$ python -q
>>> import numpy as np
>>> from numpy import linalg as LA
>>> np.set_printoptions(precision=1, suppress=True, linewidth=120)
>>> def rnd(a):
...     return np.round(a, 1) + 0
... 
>>> A = np.load("case18.npy")
>>> print(rnd(A))
[[-0.7 -0.7  0.1]
 [ 0.  -0.1 -1. ]
 [ 0.7 -0.7  0.1]]
>>> # orthonormal columns
>>> print(rnd(LA.det(2 * A)), rnd(LA.det(A)))
8.0 1.0
>>> print(rnd(np.einsum("ii->", A)))
-0.7
>>> print(rnd(LA.eigvals(A)))
[ 1. +0.j  -0.9+0.5j -0.9-0.5j]
>>> print(rnd(LA.det(A.T)))
1.0
>>> print(rnd(np.kron(np.eye(2, dtype=int), A)))
[[-0.7 -0.7  0.1  0.   0.   0. ]
 [ 0.  -0.1 -1.   0.   0.   0. ]
 [ 0.7 -0.7  0.1  0.   0.   0. ]
 [ 0.   0.   0.  -0.7 -0.7  0.1]
 [ 0.   0.   0.   0.  -0.1 -1. ]
 [ 0.   0.   0.   0.7 -0.7  0.1]]
>>> Y = A / LA.norm(A, axis=1, keepdims=True)
>>> gram = Y @ Y.T
>>> print(np.argwhere(np.triu(np.abs(gram) > 0.95, 1)))
[]
>>> def softmax(z):
...     e = np.exp(z - z.max(axis=-1, keepdims=True))
...     return e / e.sum(axis=-1, keepdims=True)
... 
>>> print(rnd(softmax(A[1] + 3)))
[0.4 0.4 0.2]
>>> att = A @ A.T / np.sqrt(3)
>>> print(rnd(softmax(att + np.triu(np.full(att.shape, -np.inf), 1))))
[[1.  0.  0. ]
 [0.4 0.6 0. ]
 [0.3 0.3 0.5]]
>>> print(rnd(softmax(att)[1] @ A))
[ 0.  -0.4 -0.4]
>>> print(rnd(softmax(att)))
[[0.5 0.3 0.3]
 [0.3 0.5 0.3]
 [0.3 0.3 0.5]]
>>> K = np.loadtxt("data.csv", delimiter=",")
>>> print(K)
[[ 1.  1. -4. -2.]
 [-1.  2. -1.  4.]
 [-1.  2. -1.  4.]]
>>> # null space of dimension 2
>>> Y = K / np.sqrt((K ** 2).mean(axis=1, keepdims=True))
>>> print(LA.matrix_rank(K - K.mean(axis=1, keepdims=True)))
2
>>> print(LA.matrix_rank(Y) == LA.matrix_rank(K))
True
>>> U, sig, vt = LA.svd(K)
>>> print(rnd(sig))
[6.7 4.6 0. ]
>>> Y = U[:, :2] @ np.diag(sig[:2]) @ vt[:2]
>>> print(rnd(LA.norm(K - Y, 2)), rnd(sig[2]))
0.0 0.0
>>> print(LA.matrix_rank(K, rtol=0.1))
2
>>> print(rnd(LA.norm(K, 2) / LA.norm(K)))
0.8
>>> arr = np.load("x.npy")
>>> print(arr)
[[-0.5  1.3  0.6]
 [-1.3  2.4 -0.7]]
>>> W1 = np.array([[2, 2, 2, 2, 3], [0, 1, 1, 0, 0], [0, 1, 3, 2, 0]])
>>> b = np.array([1, 3, 3, 0, 2])
>>> hid = np.maximum(arr @ W1 + b, 0)
>>> print((hid > 0).astype(int))
[[0 1 1 1 1]
 [0 1 1 0 0]]
>>> print(rnd(hid))
[[0.  3.9 5.1 0.2 0.5]
 [0.  2.1 0.7 0.  0. ]]
>>> C = np.array([[-8, -9], [0, 8], [-8, -2], [-2, -2], [6, 8]])
>>> print(W1 @ C)
[[-18  14]
 [ -8   6]
 [-28  -2]]
>>> Y = np.array([[5, -2, 3, 0], [0, 2, 3, -4], [1, 5, 3, 4]])
>>> feats = Y.T @ Y
>>> print(feats)
[[26 -5 18  4]
 [-5 33 15 12]
 [18 15 27  0]
 [ 4 12  0 32]]
>>> # equal to its transpose
>>> U, sig, vt = LA.svd(feats)
>>> vecs = vt[:(sig > 1e-8).sum()]
>>> rng = np.random.default_rng(194120)
>>> vec = feats[0] + -1 * feats[3] + rng.integers(2) * np.eye(4)[3]
>>> print(vec)
[ 22. -17.  18. -27.]
>>> print(LA.matrix_rank(np.vstack([feats, vec])))
4
>>> print(rnd(np.diag(vecs.T @ vecs)))
[0.7 0.8 0.6 0.9]
>>> print(np.allclose(vecs.T @ vecs @ vec, vec))
False
>>> t = np.radians(8)
>>> r_ = np.eye(4)
>>> r_[1, 1] = r_[0, 0] = np.cos(t)
>>> r_[1, 0], r_[0, 1] = -np.sin(t), np.sin(t)
>>> print(rnd(r_))
[[ 1.   0.1  0.   0. ]
 [-0.1  1.   0.   0. ]
 [ 0.   0.   1.   0. ]
 [ 0.   0.   0.   1. ]]
>>> Y = feats @ r_.T
>>> print(np.allclose(LA.norm(feats, axis=1), LA.norm(Y, axis=1)))
True
>>> print(rnd(LA.det(r_)), rnd(np.trace(r_)))
1.0 4.0
>>> print(rnd(Y))
[[25.1 -8.6 18.   4. ]
 [-0.4 33.4 15.  12. ]
 [19.9 12.3 27.   0. ]
 [ 5.6 11.3  0.  32. ]]
>>> print(rnd(LA.svd(feats, compute_uv=False)), rnd(LA.svd(Y, compute_uv=False)))
[52.9 38.4 26.7  0. ] [52.9 38.4 26.7  0. ]
>>> J = np.loadtxt("mat.csv", delimiter=",")
>>> print(J)
[[0. 1. 0.]
 [1. 0. 0.]
 [0. 0. 0.]]
>>> # symmetric
>>> U, sig, vt = LA.svd(J)
>>> vecs = vt[:(sig > 1e-8).sum()]
>>> vec = J[1] + -1 * J[0] + rng.integers(2) * np.eye(3)[0]
>>> print(vec)
[ 2. -1.  0.]
>>> print(np.diag(vecs.T @ vecs))
[1. 1. 0.]
>>> print(LA.matrix_rank(np.vstack([J, vec])))
2
>>> print(np.allclose(vecs.T @ vecs @ vec, vec))
True
>>> print(rnd(LA.det(J[::-1])))
0.0
>>> print(rnd(LA.eigvals(J).sum().real))
0.0
>>> print((J + J.T) / 2)
[[0. 1. 0.]
 [1. 0. 0.]
 [0. 0. 0.]]
>>> print(np.allclose(J @ J.T, J.T @ J))
True
>>> LA.determinant(J)
Traceback (most recent call last):
  File "<python-input-78>", line 1, in <module>
    LA.determinant(J)
    ^^^^^^^^^^^^^^
AttributeError: module 'numpy.linalg' has no attribute 'determinant'
>>> F = np.load("layer1.npy")
>>> print(F)
[[21.6 -9.5 25.3]
 [18.8 -6.8 21. ]
 [16.4 -4.8 17.3]
 [15.5 -4.2 16.1]
 [12.6 -2.3 12. ]
 [ 5.8  0.   3.8]
 [ 2.2  0.2  0.3]
 [ 1.9  0.2  0.1]
 [ 0.9  0.6  2.1]
 [ 0.9  0.7  2.1]
 [ 1.5  1.1  3.1]
 [ 2.5  1.8  4.6]
 [ 8.3  6.5 12. ]
 [14.4 12.1 18.9]
 [18.4 16.  23.2]
 [20.7 18.3 25.5]
 [33.2 31.8 37.8]
 [39.2 38.7 43.4]
 [39.3 38.9 43.5]]
>>> D = LA.norm(F[:, None] - F[None], axis=-1)
>>> print((D + 1e9 * np.eye(19)).round(6).argmin(axis=1))
[ 1  2  3  2  3 11  7  6  9  8  9 10  4 14 15 14 17 18 17]
>>> print(rnd(LA.norm(F, axis=1)))
[34.6 29.  24.3 22.7 17.6  6.9  2.2  1.9  2.4  2.4  3.6  5.5 16.  26.7 33.7 37.6 59.5 70.1 70.4]
>>> print(D.shape)
(19, 19)
>>> print(rnd(D[:5, :5]))
[[ 0.   5.8 10.6 12.2 17.6]
 [ 5.8  0.   4.8  6.5 11.8]
 [10.6  4.8  0.   1.6  7. ]
 [12.2  6.5  1.6  0.   5.4]
 [17.6 11.8  7.   5.4  0. ]]
>>> print(LA.matrix_rank(D ** 2))
5
>>> print(np.unravel_index(D.round(6).argmax(), D.shape))
(np.int64(7), np.int64(18))
>>> print(D.mean(axis=1).argmax())
18
>>> q, r_ = LA.qr(F)
>>> print(np.allclose(r_.T @ r_, F.T @ F))
True
>>> print(rnd(q @ r_))
[[21.6 -9.5 25.3]
 [18.8 -6.8 21. ]
 [16.4 -4.8 17.3]
 [15.5 -4.2 16.1]
 [12.6 -2.3 12. ]
 [ 5.8  0.   3.8]
 [ 2.2  0.2  0.3]
 [ 1.9  0.2  0.1]
 [ 0.9  0.6  2.1]
 [ 0.9  0.7  2.1]
 [ 1.5  1.1  3.1]
 [ 2.5  1.8  4.6]
 [ 8.3  6.5 12. ]
 [14.4 12.1 18.9]
 [18.4 16.  23.2]
 [20.7 18.3 25.5]
 [33.2 31.8 37.8]
 [39.2 38.7 43.4]
 [39.3 38.9 43.5]]
>>> Ac = F - F.mean(axis=0)
>>> vecs = LA.svd(Ac)[2][:2]
>>> Y = Ac - Ac @ vecs.T @ vecs
>>> print(rnd(np.cov(Ac @ vecs.T, rowvar=False)))
[[510.1   0. ]
 [  0.   65.5]]
>>> print(rnd((Ac @ vecs.T).std(axis=0)))
[22.   7.9]
>>> print(rnd(LA.norm(Y) / LA.norm(Ac)))
0.0
>>> Ac = F - F.mean(axis=0)
>>> U, sig, vt = LA.svd(Ac, full_matrices=False)
>>> print(LA.matrix_rank(Ac))
3
>>> print(np.searchsorted(np.cumsum(sig ** 2) / (sig ** 2).sum(), 0.9) + 1)
2
>>> print(np.abs(U[:, 0]).argmax())
18
>>> Y = np.array([[0, -2], [1, -2]])
>>> C = np.array([[2]])
>>> W0 = np.block([[Y, np.array([[4], [1]])], [np.zeros((1, 2)), C]])
>>> print(W0)
[[ 0. -2.  4.]
 [ 1. -2.  1.]
 [ 0.  0.  2.]]
>>> r0 = np.array([-2, 2, 0])
>>> print(np.array([np.convolve(row, r0, "same") for row in W0]))
[[  4. -12.   8.]
 [  6.  -6.   2.]
 [  0.  -4.   4.]]
>>> print(np.cross(W0[2, :3], W0[1, :3]))
[ 4.  2. -0.]
>>> print(np.convolve(W0[2], r0))
[ 0.  0. -4.  4.  0.]
>>> print(np.polyval(r0, W0[2]))
[ 0.  0. -4.]
>>> X = np.load("block17.npy")
>>> print(X)
[[ 1.  -0.4 -0.4]
 [ 2.1  0.1  1. ]
 [ 6.7  3.5  2.9]
 [-2.6 -0.3  0.2]]
>>> # row 2 is much longer than the rest
>>> idx = rng.permutation(3)
>>> Y = X[:, idx] * rng.choice([-1, 1], 3)
>>> print(Y)
[[ 0.4  1.  -0.4]
 [-1.   2.1  0.1]
 [-2.9  6.7  3.5]
 [-0.2 -2.6 -0.3]]
>>> U, _, vt = LA.svd(X.T @ Y)
>>> print(idx)
[2 0 1]
>>> print(rnd(LA.lstsq(X, Y)[0]))
[[ 0.  1.  0.]
 [ 0.  0.  1.]
 [-1.  0.  0.]]
>>> print(rnd(U @ vt))
[[ 0.  1.  0.]
 [ 0.  0.  1.]
 [-1.  0.  0.]]
>>> print(rnd(softmax(X[3])))
[0.  0.4 0.6]
>>> att = X @ X.T / np.sqrt(3)
>>> print(rnd(softmax(att)))
[[0.1 0.2 0.7 0. ]
 [0.  0.  1.  0. ]
 [0.  0.  1.  0. ]
 [0.  0.  0.  1. ]]
>>> print(rnd(softmax(att)[3] @ X))
[-2.6 -0.3  0.2]
>>> vec = np.array([1, 0, 2])
>>> y = X @ vec
>>> print(rnd(LA.pinv(X) @ X))
[[1. 0. 0.]
 [0. 1. 0.]
 [0. 0. 1.]]
>>> print(rnd(LA.solve(X.T @ X, X.T @ y)))
[1. 0. 2.]
>>> y = y + 0.1 * rng.normal(size=4)
>>> print(rnd(y))
[ 0.3  4.1 12.7 -2.1]
>>> b, *_ = LA.lstsq(X, y)
>>> print(b.round())
[ 1. -0.  2.]
>>> print(rnd(b))
[1.  0.  2.1]
>>> print([round(float(LA.norm(LA.solve(X.T @ X + lam * np.eye(3), X.T @ y))), 2) for lam in (0, 1, 10, 100)])
[2.29, 1.72, 1.38, 0.67]
>>> Y = np.array([[2, 0, 2], [0, 0, 2]])
>>> C = np.kron(Y, X)
>>> print(rnd(LA.norm(C, 2)), rnd(LA.norm(Y, 2) * LA.norm(X, 2)))
28.1 28.1
>>> print(LA.matrix_rank(C))
6
>>> W1 = np.array([[-3, 0, 3, 3], [-1, 3, 0, -1], [-1, 1, 1, -1]])
>>> b = np.array([1, -1, -1, 0])
>>> hid = np.maximum(X @ W1 + b, 0)
>>> print((hid > 0).astype(int))
[[0 0 1 1]
 [0 1 1 1]
 [0 1 1 1]
 [1 0 0 0]]
>>> C = np.array([[3, 1], [3, 1], [0, 3], [3, 1]])
>>> print((hid @ C).round(6).argmax(axis=1))
[0 1 1 0]
